% python3 -q
>>> import numpy as np
>>> import numpy.linalg as la
>>> np.set_printoptions(precision=4, suppress=True, linewidth=100, sign=" ")
>>> tidy = lambda a: np.round(a, 4) + 0
>>> arr = np.loadtxt("dump.csv", delimiter=",")
>>> arr
array([[  2.,   2.,   2.,   1.],
       [  6.,   8.,   2.,   1.],
       [  6.,   8.,   2.,   1.],
       [  2.,   2.,   2.,   1.],
       [  4.,   5.,   2.,   1.],
       [  8.,  11.,   2.,   1.],
       [  8.,  11.,   2.,   1.],
       [  2.,   2.,   2.,   1.],
       [  6.,   8.,   2.,   1.],
       [  8.,  11.,   2.,   1.],
       [  4.,   5.,   2.,   1.],
       [  4.,   5.,   2.,   1.],
       [  2.,   2.,   2.,   1.],
       [  8.,  11.,   2.,   1.],
       [  8.,  11.,   2.,   1.],
       [  8.,  11.,   2.,   1.]])
>>> other = np.array([[2, 1], [2, 0], [2, 0], [1, 0]])
>>> la.matrix_rank(np.vstack([arr, other.T]))
np.int64(3)
>>> la.matrix_rank(arr @ other)
np.int64(2)
>>> np.einsum("ik,kj->ij", arr, other)
array([[ 13.,   2.],
       [ 33.,   6.],
       [ 33.,   6.],
       [ 13.,   2.],
       [ 23.,   4.],
       [ 43.,   8.],
       [ 43.,   8.],
       [ 13.,   2.],
       [ 33.,   6.],
       [ 43.,   8.],
       [ 23.,   4.],
       [ 23.,   4.],
       [ 13.,   2.],
       [ 43.,   8.],
       [ 43.,   8.],
       [ 43.,   8.]])
>>> np.einsum("ij,ij->i", arr, arr)
array([  13.,  105.,  105.,   13.,   46.,  190.,  190.,   13.,  105.,  190.,   46.,   46.,   13.,
        190.,  190.,  190.])
>>> arr @ other
array([[ 13.,   2.],
       [ 33.,   6.],
       [ 33.,   6.],
       [ 13.,   2.],
       [ 23.,   4.],
       [ 43.,   8.],
       [ 43.,   8.],
       [ 13.,   2.],
       [ 33.,   6.],
       [ 43.,   8.],
       [ 23.,   4.],
       [ 23.,   4.],
       [ 13.,   2.],
       [ 43.,   8.],
       [ 43.,   8.],
       [ 43.,   8.]])
>>> np.einsum("ij->j", arr)
array([  86.,  113.,   32.,   16.])
>>> np.einsum("ik,kj->ji", arr, other)
array([[ 13.,  33.,  33.,  13.,  23.,  43.,  43.,  13.,  33.,  43.,  23.,  23.,  13.,  43.,  43.,
         43.],
       [  2.,   6.,   6.,   2.,   4.,   8.,   8.,   2.,   6.,   8.,   4.,   4.,   2.,   8.,   8.,
          8.]])
>>> other.T @ arr.T
array([[ 13.,  33.,  33.,  13.,  23.,  43.,  43.,  13.,  33.,  43.,  23.,  23.,  13.,  43.,  43.,
         43.],
       [  2.,   6.,   6.,   2.,   4.,   8.,   8.,   2.,   6.,   8.,   4.,   4.,   2.,   8.,   8.,
          8.]])
>>> W = np.array([[3, 1], [-3, -2], [-3, 2], [-3, 3]])
>>> b = np.array([2, 2])
>>> hid = np.maximum(arr @ W + b, 0)
>>> (hid > 0).astype(int)
array([[ 0,  1],
       [ 0,  0],
       [ 0,  0],
       [ 0,  1],
       [ 0,  1],
       [ 0,  0],
       [ 0,  0],
       [ 0,  1],
       [ 0,  0],
       [ 0,  0],
       [ 0,  1],
       [ 0,  1],
       [ 0,  1],
       [ 0,  0],
       [ 0,  0],
       [ 0,  0]])
>>> la.matrix_rank(hid)
np.int64(1)
>>> Z = np.array([[8, 4], [2, 4]])
>>> hid @ Z
array([[ 14.,  28.],
       [  0.,   0.],
       [  0.,   0.],
       [ 14.,  28.],
       [  6.,  12.],
       [  0.,   0.],
       [  0.,   0.],
       [ 14.,  28.],
       [  0.,   0.],
       [  0.,   0.],
       [  6.,  12.],
       [  6.,  12.],
       [ 14.,  28.],
       [  0.,   0.],
       [  0.,   0.],
       [  0.,   0.]])
